% ipython --no-banner

In [1]: import numpy as np

In [2]: np.set_printoptions(precision=2, suppress=True, linewidth=120, floatmode="fixed")

In [3]: rng = np.random.default_rng(839083)

In [4]: theta = np.sort(rng.uniform(-2, 2, 10))

In [5]: feats = np.c_[theta, theta ** 2, theta ** 3] @ np.array([[0, -3, -1, 3, 2, -1, 3, 1, 0, 0, 1],
   ...:     [1, 1, -3, 1, 3, 1, 2, -3, -3, -2, 2],
   ...:     [3, 3, 3, -3, -2, -1, -2, -2, 1, 1, 2]])

In [6]: feats
Out[6]: 
array([[ -2.42,   0.75,  -5.83,   1.49,   3.60,   3.35,   1.42,  -2.05,  -4.53,  -3.41,  -1.18],
       [ -0.10,   1.33,  -0.53,  -0.88,  -0.06,   0.81,  -0.76,  -0.94,  -0.79,  -0.56,  -0.24],
       [  0.23,  -0.79,  -0.57,   1.02,   0.95,  -0.26,   1.17,  -0.08,  -0.31,  -0.19,   0.65],
       [  0.58,  -0.88,  -0.85,   1.35,   1.46,  -0.37,   1.71,  -0.46,  -0.60,  -0.36,   1.19],
       [  0.95,  -0.81,  -1.01,   1.50,   1.80,  -0.44,   2.04,  -0.85,  -0.83,  -0.49,   1.67],
       [  6.57,   2.98,  -0.35,  -0.12,   3.26,  -1.48,   3.03,  -6.52,  -2.58,  -1.15,   7.48],
       [ 10.27,   6.05,   0.98,  -2.11,   3.19,  -2.20,   2.62, -10.04,  -3.14,  -1.17,  10.87],
       [ 14.83,  10.04,   3.00,  -4.92,   2.69,  -3.13,   1.73, -14.26,  -3.58,  -1.02,  14.90],
       [ 23.65,  17.99,   7.55, -10.89,   1.03,  -5.03,  -0.63, -22.17,  -3.96,  -0.41,  22.39],
       [ 26.11,  20.25,   8.92, -12.63,   0.46,  -5.58,  -1.39, -24.34,  -3.99,  -0.18,  24.43]])

In [7]: left, s, Vh = np.linalg.svd(feats)

In [8]: evecs = Vh[:(s > 1e-8).sum()]

In [9]: x = feats[4] + 4 * feats[7] + rng.integers(2) * np.eye(11)[1]

In [10]: x
Out[10]: array([ 60.28,  39.33,  10.99, -18.18,  12.56, -12.98,   8.97, -57.88, -15.16,  -4.58,  61.27])

In [11]: np.allclose(evecs.T @ evecs @ x, x)
Out[11]: True

In [12]: np.diag(evecs.T @ evecs)
Out[12]: array([0.33, 0.36, 0.33, 0.26, 0.22, 0.18, 0.29, 0.32, 0.22, 0.12, 0.37])

In [13]: np.linalg.matrix_rank(np.vstack([feats, x]))
Out[13]: np.int64(3)

In [14]: np.round(np.linalg.norm(x - evecs.T @ evecs @ x), 2)
Out[14]: np.float64(0.0)
